>>> import numpy as np
>>> from numpy import linalg as LA
>>> np.set_printoptions(suppress=True, linewidth=120)
>>> def rd(a):
...     return np.round(a, 3) + 0
... 
>>> E = np.load("x.npy")
>>> rd(E)
array([[ 0.898, -0.169, -0.237, -0.169, -0.102, -0.034, -0.102, -0.034, -0.237],
       [-0.169,  0.718, -0.395, -0.282, -0.169, -0.056, -0.169, -0.056, -0.395],
       [-0.237, -0.395,  0.446, -0.395, -0.237, -0.079, -0.237, -0.079, -0.554],
       [-0.169, -0.282, -0.395,  0.718, -0.169, -0.056, -0.169, -0.056, -0.395],
       [-0.102, -0.169, -0.237, -0.169,  0.898, -0.034, -0.102, -0.034, -0.237],
       [-0.034, -0.056, -0.079, -0.056, -0.034,  0.989, -0.034, -0.011, -0.079],
       [-0.102, -0.169, -0.237, -0.169, -0.102, -0.034,  0.898, -0.034, -0.237],
       [-0.034, -0.056, -0.079, -0.056, -0.034, -0.011, -0.034,  0.989, -0.079],
       [-0.237, -0.395, -0.554, -0.395, -0.237, -0.079, -0.237, -0.079,  0.446]])
>>> x0 = np.array([-2, -5, 1, 3, 0, 0, 1, -5, -5])
>>> [p for p in range(1, 25) if np.allclose(LA.matrix_power(E, p), np.eye(9))]
[2, 4, 6, 8, 10, 12, 14, 16, 18, 20, 22, 24]
>>> rd(E.T @ (E @ x0))
array([-2., -5.,  1.,  3.,  0.,  0.,  1., -5., -5.])
>>> rd(np.abs(LA.eigvals(E)))
array([1., 1., 1., 1., 1., 1., 1., 1., 1.])
>>> x0 = np.array([0, 2, 0, 3, 0, 1, 2, 1, 1])
>>> target = E @ x0
>>> rd(target)
array([-1.356, -0.26 , -3.164,  0.74 , -1.356,  0.548,  0.644,  0.548, -2.164])
>>> rd(LA.solve(E.T, E[3]))
array([0., 0., 0., 1., 0., 0., 0., 0., 0.])
>>> rd(LA.solve(E, E[:, 7]))
array([0., 0., 0., 0., 0., 0., 0., 1., 0.])
>>> rd(LA.solve(E, -2 * target))
array([ 0., -4.,  0., -6.,  0., -2., -4., -2., -2.])
>>> Q, evecs = LA.qr(E[:, :6])[0], LA.qr(E[:, 6:])[0]
>>> sigma = LA.svd(Q.T @ evecs, compute_uv=False)
>>> rd(sigma)
array([0., 0., 0.])
>>> (sigma > 0.9).sum()
np.int64(0)
>>> rd(LA.norm(Q @ Q.T - evecs @ evecs.T, 2))
np.float64(1.0)
>>> w, evecs = LA.eigh(E)
>>> x0 = np.array([0, 5, 5, 5, 0, 2, 1, 1, 2])
>>> rd(x0 @ E @ x0)
np.float64(-39.576)
>>> rd(evecs * np.abs(w) @ evecs.T)
array([[1., 0., 0., 0., 0., 0., 0., 0., 0.],
       [0., 1., 0., 0., 0., 0., 0., 0., 0.],
       [0., 0., 1., 0., 0., 0., 0., 0., 0.],
       [0., 0., 0., 1., 0., 0., 0., 0., 0.],
       [0., 0., 0., 0., 1., 0., 0., 0., 0.],
       [0., 0., 0., 0., 0., 1., 0., 0., 0.],
       [0., 0., 0., 0., 0., 0., 1., 0., 0.],
       [0., 0., 0., 0., 0., 0., 0., 1., 0.],
       [0., 0., 0., 0., 0., 0., 0., 0., 1.]])
>>> cent = np.array([[2, -1, 0], [0, 0, 2]])
>>> W0 = np.repeat(cent, 18 // 2, axis=0)
>>> rng = np.random.default_rng(9840)
>>> W0 = W0 + 0.02 * rng.normal(size=W0.shape)
>>> rd(W0)
array([[ 2.031, -0.983,  0.046],
       [ 1.999, -1.003, -0.011],
       [ 2.007, -0.986, -0.019],
       [ 2.021, -1.002, -0.015],
       [ 2.016, -0.985, -0.032],
       [ 1.976, -1.007,  0.008],
       [ 2.041, -1.008,  0.03 ],
       [ 1.963, -1.001,  0.007],
       [ 1.979, -1.   , -0.018],
       [-0.007, -0.025,  1.999],
       [ 0.042, -0.019,  2.021],
       [ 0.   , -0.016,  1.999],
       [ 0.016, -0.012,  1.98 ],
       [ 0.026,  0.023,  2.019],
       [ 0.007,  0.007,  2.001],
       [-0.006,  0.009,  1.991],
       [-0.02 , -0.012,  1.999],
       [ 0.023, -0.005,  1.99 ]])
>>> cen = W0 - W0.mean(axis=0)
>>> evecs = LA.svd(cen)[2][:2]
>>> out = cen - cen @ evecs.T @ evecs
>>> LA.norm(out, axis=1).round(6).argmax()
np.int64(4)
>>> rd(np.cov(cen @ evecs.T, rowvar=False))
array([[2.373, 0.   ],
       [0.   , 0.001]])
>>> rd(LA.norm(out) / LA.norm(cen))
np.float64(0.009)
>>> cen = (W0 - W0.mean(axis=0)) / W0.std(axis=0)
>>> np.argwhere(np.abs(cen) > 2)
array([], shape=(0, 2), dtype=int64)
>>> rd(cen.std(axis=0))
array([1., 1., 1.])
>>> c = LA.lstsq(np.delete(cen, 1, axis=1), cen[:, 1])[0]
>>> np.abs(c).argmax()
np.int64(1)
>>> rd(c)
array([-0.345,  0.655])
>>> out = np.c_[W0[:, :1] @ np.array([[4]]), np.array([1, 0, 1, -1, 0, -1, 0, 1, 1, 0, -1, 1, -2, -2, -2, 2, -1, 2])]
>>> rd(out)
array([[ 8.125,  1.   ],
       [ 7.994,  0.   ],
       [ 8.029,  1.   ],
       [ 8.086, -1.   ],
       [ 8.064,  0.   ],
       [ 7.903, -1.   ],
       [ 8.166,  0.   ],
       [ 7.851,  1.   ],
       [ 7.918,  1.   ],
       [-0.027,  0.   ],
       [ 0.167, -1.   ],
       [ 0.001,  1.   ],
       [ 0.063, -2.   ],
       [ 0.103, -2.   ],
       [ 0.028, -2.   ],
       [-0.023,  2.   ],
       [-0.081, -1.   ],
       [ 0.094,  2.   ]])
>>> rd(LA.norm(LA.qr(W0)[0].T @ out, axis=0) ** 2 / ((out ** 2).sum(axis=0) + 1e-12))
array([1.   , 0.056])
>>> rd(LA.lstsq(W0, out[:, 0])[0])
array([4., 0., 0.])
>>> rd(LA.norm(out - W0 @ LA.lstsq(W0, out)[0], axis=0))
array([0.   , 5.231])
>>> x0 = np.array([3, -1])
>>> target = out @ x0
>>> c, lr = np.zeros(2), 1 / LA.norm(out, 2) ** 2
>>> for i in range(200):
...     c -= lr * out.T @ (out @ c - target)
...     if i % 50 == 0: print(i, round(LA.norm(out @ c - target), 3))
... 
0 5.511
50 0.439
100 0.035
150 0.003
>>> rd(c)
array([ 3., -1.])
>>> rd(LA.cond(out))
np.float64(4.502)
>>> Q, r_ = LA.qr(W0)
>>> rd(Q @ r_)
array([[ 2.031, -0.983,  0.046],
       [ 1.999, -1.003, -0.011],
       [ 2.007, -0.986, -0.019],
       [ 2.021, -1.002, -0.015],
       [ 2.016, -0.985, -0.032],
       [ 1.976, -1.007,  0.008],
       [ 2.041, -1.008,  0.03 ],
       [ 1.963, -1.001,  0.007],
       [ 1.979, -1.   , -0.018],
       [-0.007, -0.025,  1.999],
       [ 0.042, -0.019,  2.021],
       [ 0.   , -0.016,  1.999],
       [ 0.016, -0.012,  1.98 ],
       [ 0.026,  0.023,  2.019],
       [ 0.007,  0.007,  2.001],
       [-0.006,  0.009,  1.991],
       [-0.02 , -0.012,  1.999],
       [ 0.023, -0.005,  1.99 ]])
>>> Q.shape, r_.shape
((18, 3), (3, 3))
>>> np.allclose(r_.T @ r_, W0.T @ W0)
True
>>> rd(np.abs(np.diag(r_)))
array([6.012, 0.076, 5.995])
>>> M = np.load("a.npy")
>>> M
array([[ 0,  0,  0,  0, -1,  3,  0],
       [ 0,  0,  0,  0, -2,  0,  0],
       [-3,  0,  0,  0,  0,  0,  0],
       [ 3,  0,  0,  0,  0,  0,  0],
       [ 0,  0,  0,  0,  0,  3,  2],
       [ 0, -1,  0,  0,  0,  0,  0],
       [ 0, -2,  0,  0, -3,  0,  3],
       [ 0,  0,  2,  0,  0, -1,  0],
       [ 0,  0,  0,  0, -2,  0,  0]])
>>> np.argsort(-LA.norm(M, axis=0).round(6), kind="stable")[:3]
array([5, 0, 4])
>>> LA.matrix_rank(M, rtol=0.1)
np.int64(6)
>>> LA.lstsq(M[:-1].T, M[-1])[2]
np.int32(6)
>>> np.allclose(M[:-1].T @ LA.lstsq(M[:-1].T, M[-1])[0], M[-1])
True
>>> rd(M @ LA.pinv(M) @ M)
array([[ 0.,  0.,  0.,  0., -1.,  3.,  0.],
       [ 0.,  0.,  0.,  0., -2.,  0.,  0.],
       [-3.,  0.,  0.,  0.,  0.,  0.,  0.],
       [ 3.,  0.,  0.,  0.,  0.,  0.,  0.],
       [ 0.,  0.,  0.,  0.,  0.,  3.,  2.],
       [ 0., -1.,  0.,  0.,  0.,  0.,  0.],
       [ 0., -2.,  0.,  0., -3.,  0.,  3.],
       [ 0.,  0.,  2.,  0.,  0., -1.,  0.],
       [ 0.,  0.,  0.,  0., -2.,  0.,  0.]])
>>> X = np.loadtxt("m.csv", delimiter=",")
>>> X
array([[ 2., -2.,  0.,  0.,  0.,  0.],
       [ 1., -2.,  0.,  0.,  0.,  0.],
       [ 3.,  0.,  0.,  0.,  0.,  0.],
       [ 0.,  0.,  2., -2.,  0.,  0.],
       [ 0.,  0.,  1., -2.,  0.,  0.],
       [ 0.,  0.,  3.,  0.,  0.,  0.],
       [ 0.,  0.,  0.,  0.,  2., -2.],
       [ 0.,  0.,  0.,  0.,  1., -2.],
       [ 0.,  0.,  0.,  0.,  3.,  0.]])
>>> x0 = np.array([4, -5, 2, -2, 1, -2])
>>> a = np.maximum(X @ x0, 0)
>>> X * (a > 1e-9)[:, None]
array([[ 2., -2.,  0.,  0.,  0.,  0.],
       [ 1., -2.,  0.,  0.,  0.,  0.],
       [ 3.,  0.,  0.,  0.,  0.,  0.],
       [ 0.,  0.,  2., -2.,  0.,  0.],
       [ 0.,  0.,  1., -2.,  0.,  0.],
       [ 0.,  0.,  3.,  0.,  0.,  0.],
       [ 0.,  0.,  0.,  0.,  2., -2.],
       [ 0.,  0.,  0.,  0.,  1., -2.],
       [ 0.,  0.,  0.,  0.,  3.,  0.]])
>>> np.flatnonzero(a > 1e-9)
array([0, 1, 2, 3, 4, 5, 6, 7, 8])
>>> X.T @ a
array([ 86., -64.,  40., -28.,  26., -22.])
>>> a
array([18., 14., 12.,  8.,  6.,  6.,  6.,  5.,  3.])
>>> def softmax(z):
...     e = np.exp(z - z.max(axis=-1, keepdims=True))
...     return e / e.sum(axis=-1, keepdims=True)
... 
>>> rd(softmax(X[0]))
array([0.641, 0.012, 0.087, 0.087, 0.087, 0.087])
>>> rd(softmax(10 * X[0]))
array([1., 0., 0., 0., 0., 0.])
>>> rd(softmax(X).sum(axis=1))
array([1., 1., 1., 1., 1., 1., 1., 1., 1.])
>>> rd(softmax(X[0] + -2))
array([0.641, 0.012, 0.087, 0.087, 0.087, 0.087])
>>> scores = X @ X.T / np.sqrt(6)
>>> rd(softmax(scores)[0] @ X)
array([ 1.783, -1.365,  0.108, -0.072,  0.108, -0.072])
>>> T = np.stack([X, 4 * X, X[::-1]])
>>> LA.matrix_rank(T.reshape(3, -1))
np.int64(2)
>>> T.shape
(3, 9, 6)
>>> T.sum(axis=0)
array([[ 10., -10.,   0.,   0.,   3.,   0.],
       [  5., -10.,   0.,   0.,   1.,  -2.],
       [ 15.,   0.,   0.,   0.,   2.,  -2.],
       [  0.,   0.,  13., -10.,   0.,   0.],
       [  0.,   0.,   6., -12.,   0.,   0.],
       [  0.,   0.,  17.,  -2.,   0.,   0.],
       [  3.,   0.,   0.,   0.,  10., -10.],
       [  1.,  -2.,   0.,   0.,   5., -10.],
       [  2.,  -2.,   0.,   0.,  15.,   0.]])
